>>> import numpy as np
>>> np.set_printoptions(suppress=True, linewidth=200)
>>> rd = lambda a: np.round(a, 3) + 0
>>> feats = np.load("arr.npy")
>>> feats
array([[ 0.7, -0.3, -1.4, -0.2, -0.5,  0.4, -0.8,  0.1, -0.5,  1.1],
       [-0.7, -0.1,  0.9,  0.1, -0.4,  0.4,  0.2,  1. ,  1.2, -1. ],
       [-0.4, -0.9,  0. , -1.4, -0.4, -1.2, -1.7, -1.9,  0.4, -2.3],
       [ 0.6,  0.3,  1.1,  0.7,  0.9, -0.5,  0.9,  0.3, -1.8,  1.2],
       [-1.2, -1.3,  0.5,  0.6,  0. ,  1.7,  3. , -0.4,  0. , -0.9],
       [ 0.1,  0.3, -0.4, -1.8,  0.8,  0.8,  0.4, -0.8, -0.9,  1.1],
       [ 1. ,  0. ,  2.1,  1.1,  1.7,  0.7, -0.5,  1. , -0.9, -0.4],
       [-1.3, -1.4, -1.5,  0.2, -0.6, -1.3, -2.1, -0.5,  0.7, -2.1],
       [-0.1,  0.9,  0. , -1.3,  0.6,  0.5,  1.2,  0.1, -0.7, -0.4]])
>>> C2 = feats.T @ feats
>>> rd(np.diag(C2))
array([ 5.65,  5.55, 11.05,  9.04,  5.63,  7.97, 19.64,  6.77,  7.69, 15.69])
>>> rd(np.linalg.eigvalsh(C2)[::-1])
array([39.876, 19.297, 14.93 ,  9.77 ,  5.038,  3.024,  1.769,  0.599,  0.376,  0.   ])
>>> Y = feats / np.linalg.norm(feats, axis=1, keepdims=True)
>>> C2 = Y @ Y.T
>>> rd(C2[8])
array([-0.236, -0.056, -0.149,  0.218,  0.316,  0.646,  0.016, -0.483,  1.   ])
>>> (C2 - 2 * np.eye(9)).round(6).argmax(axis=1)
array([5, 4, 7, 6, 1, 8, 3, 2, 5])
>>> np.argwhere(np.triu(np.abs(C2) > 0.95, 1))
array([], shape=(0, 2), dtype=int64)
>>> rd(np.linalg.norm(Y, axis=1))
array([1., 1., 1., 1., 1., 1., 1., 1., 1.])
>>> rd(np.degrees(np.arccos(np.clip(C2[8, 3], -1, 1))))
np.float64(77.38)
>>> (np.abs(C2) > 0.9).astype(int)
array([[1, 0, 0, 0, 0, 0, 0, 0, 0],
       [0, 1, 0, 0, 0, 0, 0, 0, 0],
       [0, 0, 1, 0, 0, 0, 0, 0, 0],
       [0, 0, 0, 1, 0, 0, 0, 0, 0],
       [0, 0, 0, 0, 1, 0, 0, 0, 0],
       [0, 0, 0, 0, 0, 1, 0, 0, 0],
       [0, 0, 0, 0, 0, 0, 1, 0, 0],
       [0, 0, 0, 0, 0, 0, 0, 1, 0],
       [0, 0, 0, 0, 0, 0, 0, 0, 1]])
>>> f, v = feats[7], feats[8]
>>> f @ f
np.float64(17.55)
>>> pr = (f @ v) / (f @ f) * f
>>> rd(pr)
array([ 0.342,  0.369,  0.395, -0.053,  0.158,  0.342,  0.553,  0.132, -0.184,  0.553])
>>> np.linalg.matrix_rank(np.outer(f, v))
np.int64(1)
>>> rd(v - pr)
array([-0.442,  0.531, -0.395, -1.247,  0.442,  0.158,  0.647, -0.032, -0.516, -0.953])
>>> theta = np.radians(120)
>>> r_ = np.eye(10)
>>> r_[2, 2] = r_[8, 8] = np.cos(theta)
>>> r_[2, 8], r_[8, 2] = -np.sin(theta), np.sin(theta)
>>> rd(r_)
array([[ 1.   ,  0.   ,  0.   ,  0.   ,  0.   ,  0.   ,  0.   ,  0.   ,  0.   ,  0.   ],
       [ 0.   ,  1.   ,  0.   ,  0.   ,  0.   ,  0.   ,  0.   ,  0.   ,  0.   ,  0.   ],
       [ 0.   ,  0.   , -0.5  ,  0.   ,  0.   ,  0.   ,  0.   ,  0.   , -0.866,  0.   ],
       [ 0.   ,  0.   ,  0.   ,  1.   ,  0.   ,  0.   ,  0.   ,  0.   ,  0.   ,  0.   ],
       [ 0.   ,  0.   ,  0.   ,  0.   ,  1.   ,  0.   ,  0.   ,  0.   ,  0.   ,  0.   ],
       [ 0.   ,  0.   ,  0.   ,  0.   ,  0.   ,  1.   ,  0.   ,  0.   ,  0.   ,  0.   ],
       [ 0.   ,  0.   ,  0.   ,  0.   ,  0.   ,  0.   ,  1.   ,  0.   ,  0.   ,  0.   ],
       [ 0.   ,  0.   ,  0.   ,  0.   ,  0.   ,  0.   ,  0.   ,  1.   ,  0.   ,  0.   ],
       [ 0.   ,  0.   ,  0.866,  0.   ,  0.   ,  0.   ,  0.   ,  0.   , -0.5  ,  0.   ],
       [ 0.   ,  0.   ,  0.   ,  0.   ,  0.   ,  0.   ,  0.   ,  0.   ,  0.   ,  1.   ]])
>>> Y = feats @ r_.T
>>> rd(np.abs(Y - feats).max(axis=0))
array([0.   , 0.   , 2.533, 0.   , 0.   , 0.   , 0.   , 0.   , 3.653, 0.   ])
>>> arr = np.loadtxt("test4.csv", delimiter=",")
>>> arr
array([[0., 0., 0., 1., 1., 0., 0., 0., 0., 1., 1.],
       [0., 0., 1., 0., 0., 1., 0., 1., 0., 0., 0.],
       [0., 1., 0., 0., 0., 1., 0., 1., 1., 0., 0.],
       [1., 0., 0., 0., 1., 0., 0., 0., 0., 0., 1.],
       [1., 0., 0., 1., 0., 0., 1., 0., 0., 1., 1.],
       [0., 1., 1., 0., 0., 0., 0., 1., 1., 0., 0.],
       [0., 0., 0., 0., 1., 0., 0., 0., 0., 1., 1.],
       [0., 1., 1., 0., 0., 1., 0., 0., 1., 0., 0.],
       [0., 0., 1., 0., 0., 1., 0., 1., 0., 0., 0.],
       [1., 0., 0., 0., 1., 0., 1., 0., 0., 0., 1.],
       [1., 0., 0., 1., 1., 0., 1., 0., 0., 1., 0.]])
>>> rd(np.linalg.eigvalsh(arr).min())
np.float64(-1.687)
>>> np.flatnonzero(np.linalg.matrix_power((arr != 0) + (arr.T != 0) + np.eye(11), 11)[1])
array([1, 2, 5, 7, 8])
>>> rd(np.linalg.det(arr))
np.float64(0.0)
>>> rd(np.sort(np.linalg.eigvals(arr).real))
array([-1.687, -1.646, -1.618, -1.   , -1.   , -1.   , -0.432,  0.   ,  0.618,  3.646,  4.119])
>>> (arr != 0).astype(int)
array([[0, 0, 0, 1, 1, 0, 0, 0, 0, 1, 1],
       [0, 0, 1, 0, 0, 1, 0, 1, 0, 0, 0],
       [0, 1, 0, 0, 0, 1, 0, 1, 1, 0, 0],
       [1, 0, 0, 0, 1, 0, 0, 0, 0, 0, 1],
       [1, 0, 0, 1, 0, 0, 1, 0, 0, 1, 1],
       [0, 1, 1, 0, 0, 0, 0, 1, 1, 0, 0],
       [0, 0, 0, 0, 1, 0, 0, 0, 0, 1, 1],
       [0, 1, 1, 0, 0, 1, 0, 0, 1, 0, 0],
       [0, 0, 1, 0, 0, 1, 0, 1, 0, 0, 0],
       [1, 0, 0, 0, 1, 0, 1, 0, 0, 0, 1],
       [1, 0, 0, 1, 1, 0, 1, 0, 0, 1, 0]])
>>> Y = np.array([[3, 0, -2], [1, -2, 3], [-1, 2, 0]])
>>> W0 = Y - Y.T
>>> W0
array([[ 0, -1, -1],
       [ 1,  0,  1],
       [ 1, -1,  0]])
>>> np.unique(W0.round(6), axis=0).shape
(3, 3)
>>> np.allclose(W0[:-1].T @ np.linalg.lstsq(W0[:-1].T, W0[-1])[0], W0[-1])
True
>>> rd(np.trace(np.linalg.pinv(W0) @ W0))
np.float64(2.0)
>>> rk = np.linalg.matrix_rank(W0)
>>> rk
np.int64(2)
>>> null = np.linalg.svd(W0)[2][rk:].T
>>> np.linalg.matrix_rank(W0.T @ W0), np.linalg.matrix_rank(W0 @ W0.T)
(np.int64(2), np.int64(2))
>>> U, s, VT = np.linalg.svd(W0)
>>> evecs = VT[:(s > 1e-8).sum()]
>>> rng = np.random.default_rng(81)
>>> x0 = W0[0] + 4 * W0[2] + rng.integers(2) * np.eye(3)[1]
>>> x0
array([ 4., -5., -1.])
>>> rd(evecs.T @ evecs)
array([[ 0.667, -0.333,  0.333],
       [-0.333,  0.667,  0.333],
       [ 0.333,  0.333,  0.667]])
>>> np.linalg.matrix_rank(np.vstack([W0, x0]))
np.int64(2)
>>> A = np.load("layer12.npy")
>>> A
array([[-2.,  1.,  1.,  1.,  1.,  1.,  1.,  1.,  1.,  1.],
       [ 1., -2.,  1.,  1.,  1.,  1.,  1.,  1.,  1.,  1.],
       [ 1.,  1., -2.,  1.,  1.,  1.,  1.,  1.,  1.,  1.],
       [ 1.,  1.,  1., -2.,  1.,  1.,  1.,  1.,  1.,  1.],
       [ 1.,  1.,  1.,  1., -2.,  1.,  1.,  1.,  1.,  1.],
       [ 1.,  1.,  1.,  1.,  1., -2.,  1.,  1.,  1.,  1.],
       [ 1.,  1.,  1.,  1.,  1.,  1., -2.,  1.,  1.,  1.],
       [ 1.,  1.,  1.,  1.,  1.,  1.,  1., -2.,  1.,  1.],
       [ 1.,  1.,  1.,  1.,  1.,  1.,  1.,  1., -2.,  1.],
       [ 1.,  1.,  1.,  1.,  1.,  1.,  1.,  1.,  1., -2.]])
>>> Q, evecs = np.linalg.qr(A[:, :6])[0], np.linalg.qr(A[:, 6:])[0]
>>> s = np.linalg.svd(Q.T @ evecs, compute_uv=False)
>>> rd(np.linalg.norm(Q @ Q.T - evecs @ evecs.T, 2))
np.float64(1.0)
>>> rd(s)
array([0.682, 0.   , 0.   , 0.   ])
>>> vals, evecs = np.linalg.eigh(A)
>>> rd(evecs.T @ evecs)
array([[1., 0., 0., 0., 0., 0., 0., 0., 0., 0.],
       [0., 1., 0., 0., 0., 0., 0., 0., 0., 0.],
       [0., 0., 1., 0., 0., 0., 0., 0., 0., 0.],
       [0., 0., 0., 1., 0., 0., 0., 0., 0., 0.],
       [0., 0., 0., 0., 1., 0., 0., 0., 0., 0.],
       [0., 0., 0., 0., 0., 1., 0., 0., 0., 0.],
       [0., 0., 0., 0., 0., 0., 1., 0., 0., 0.],
       [0., 0., 0., 0., 0., 0., 0., 1., 0., 0.],
       [0., 0., 0., 0., 0., 0., 0., 0., 1., 0.],
       [0., 0., 0., 0., 0., 0., 0., 0., 0., 1.]])
>>> np.unique(vals.round(6) + 0, return_counts=True)[1]
array([9, 1])
>>> rd(vals.sum()), np.trace(A)
(np.float64(-20.0), np.float64(-20.0))
>>> rd(np.linalg.eigvalsh(A + -1 * np.eye(10)))
array([-4., -4., -4., -4., -4., -4., -4., -4., -4.,  6.])
>>> rd(np.abs(np.linalg.eigvals(A)).max())
np.float64(7.0)
>>> (A + A.T) / 2
array([[-2.,  1.,  1.,  1.,  1.,  1.,  1.,  1.,  1.,  1.],
       [ 1., -2.,  1.,  1.,  1.,  1.,  1.,  1.,  1.,  1.],
       [ 1.,  1., -2.,  1.,  1.,  1.,  1.,  1.,  1.,  1.],
       [ 1.,  1.,  1., -2.,  1.,  1.,  1.,  1.,  1.,  1.],
       [ 1.,  1.,  1.,  1., -2.,  1.,  1.,  1.,  1.,  1.],
       [ 1.,  1.,  1.,  1.,  1., -2.,  1.,  1.,  1.,  1.],
       [ 1.,  1.,  1.,  1.,  1.,  1., -2.,  1.,  1.,  1.],
       [ 1.,  1.,  1.,  1.,  1.,  1.,  1., -2.,  1.,  1.],
       [ 1.,  1.,  1.,  1.,  1.,  1.,  1.,  1., -2.,  1.],
       [ 1.,  1.,  1.,  1.,  1.,  1.,  1.,  1.,  1., -2.]])
>>> Y = A / np.sqrt((A ** 2).mean(axis=1, keepdims=True))
>>> rd(A - A.mean(axis=1, keepdims=True))
array([[-2.7,  0.3,  0.3,  0.3,  0.3,  0.3,  0.3,  0.3,  0.3,  0.3],
       [ 0.3, -2.7,  0.3,  0.3,  0.3,  0.3,  0.3,  0.3,  0.3,  0.3],
       [ 0.3,  0.3, -2.7,  0.3,  0.3,  0.3,  0.3,  0.3,  0.3,  0.3],
       [ 0.3,  0.3,  0.3, -2.7,  0.3,  0.3,  0.3,  0.3,  0.3,  0.3],
       [ 0.3,  0.3,  0.3,  0.3, -2.7,  0.3,  0.3,  0.3,  0.3,  0.3],
       [ 0.3,  0.3,  0.3,  0.3,  0.3, -2.7,  0.3,  0.3,  0.3,  0.3],
       [ 0.3,  0.3,  0.3,  0.3,  0.3,  0.3, -2.7,  0.3,  0.3,  0.3],
       [ 0.3,  0.3,  0.3,  0.3,  0.3,  0.3,  0.3, -2.7,  0.3,  0.3],
       [ 0.3,  0.3,  0.3,  0.3,  0.3,  0.3,  0.3,  0.3, -2.7,  0.3],
       [ 0.3,  0.3,  0.3,  0.3,  0.3,  0.3,  0.3,  0.3,  0.3, -2.7]])
>>> np.linalg.matrix_rank(Y) == np.linalg.matrix_rank(A)
np.True_
>>> M = np.array([[1, -1, 1, -1], [1, 0, 0, 0], [1, 1, 1, 1], [1, 2, 4, 8]])
>>> x0 = np.array([3, -3, -2, -1])
>>> rhs = M @ x0
>>> coef, lr = np.zeros(4), 1 / np.linalg.norm(M, 2) ** 2
>>> for i in range(300):
...     coef -= lr * M.T @ (M @ coef - rhs)
...     if i % 50 == 0: print(i, round(np.linalg.norm(M @ coef - rhs), 3))
... 
0 4.847
50 1.732
100 1.44
150 1.218
200 1.031
250 0.872
>>> rd(np.linalg.cond(M))
np.float64(17.318)
>>> rd(coef)
array([ 2.39 , -2.305, -1.145, -1.533])
>>> U, s, VT = np.linalg.svd(feats, full_matrices=False)
>>> U.shape, s.shape, VT.shape
((9, 9), (9,), (9, 10))
>>> np.abs(U[:, 0]).round(6).argmax()
np.int64(7)
>>> rd(U.T @ U)
array([[1., 0., 0., 0., 0., 0., 0., 0., 0.],
       [0., 1., 0., 0., 0., 0., 0., 0., 0.],
       [0., 0., 1., 0., 0., 0., 0., 0., 0.],
       [0., 0., 0., 1., 0., 0., 0., 0., 0.],
       [0., 0., 0., 0., 1., 0., 0., 0., 0.],
       [0., 0., 0., 0., 0., 1., 0., 0., 0.],
       [0., 0., 0., 0., 0., 0., 1., 0., 0.],
       [0., 0., 0., 0., 0., 0., 0., 1., 0.],
       [0., 0., 0., 0., 0., 0., 0., 0., 1.]])
>>> rd(s)
array([6.315, 4.393, 3.864, 3.126, 2.245, 1.739, 1.33 , 0.774, 0.613])
>>> rd(s / s[0])
array([1.   , 0.696, 0.612, 0.495, 0.355, 0.275, 0.211, 0.123, 0.097])
>>> np.allclose(W0, W0.T)
False
>>> W0 @ W0
array([[-2,  1, -1],
       [ 1, -2, -1],
       [-1, -1, -2]])
>>> (W0 - W0.T) / 2
array([[ 0., -1., -1.],
       [ 1.,  0.,  1.],
       [ 1., -1.,  0.]])
>>> np.trace(W0)
np.int64(0)
>>> rd(np.abs(np.linalg.eigvals(W0)).max())
np.float64(1.732)
>>> F = np.load("block0.npy")
>>> F
array([[-1, -4, -2],
       [-1, -2, -2],
       [-3, -3, -6]])
>>> (F - F.T) / 2
array([[ 0. , -1.5,  0.5],
       [ 1.5,  0. ,  0.5],
       [-0.5, -0.5,  0. ]])
>>> (F + F.T) / 2
array([[-1. , -2.5, -2.5],
       [-2.5, -2. , -2.5],
       [-2.5, -2.5, -6. ]])
>>> F @ F
array([[11, 18, 22],
       [ 9, 14, 18],
       [24, 36, 48]])
>>> rd(np.linalg.det(F))
np.float64(0.0)
>>> rd(np.sort(np.abs(np.linalg.eigvals(F))))
array([0.   , 0.469, 8.531])
>>> np.allclose(F @ F.T, F.T @ F)
False
>>> Y = F / np.sqrt((F ** 2).mean(axis=1, keepdims=True))
>>> np.linalg.matrix_rank(Y) == np.linalg.matrix_rank(F)
np.True_
>>> rd(np.linalg.norm(Y, axis=1))
array([1.732, 1.732, 1.732])
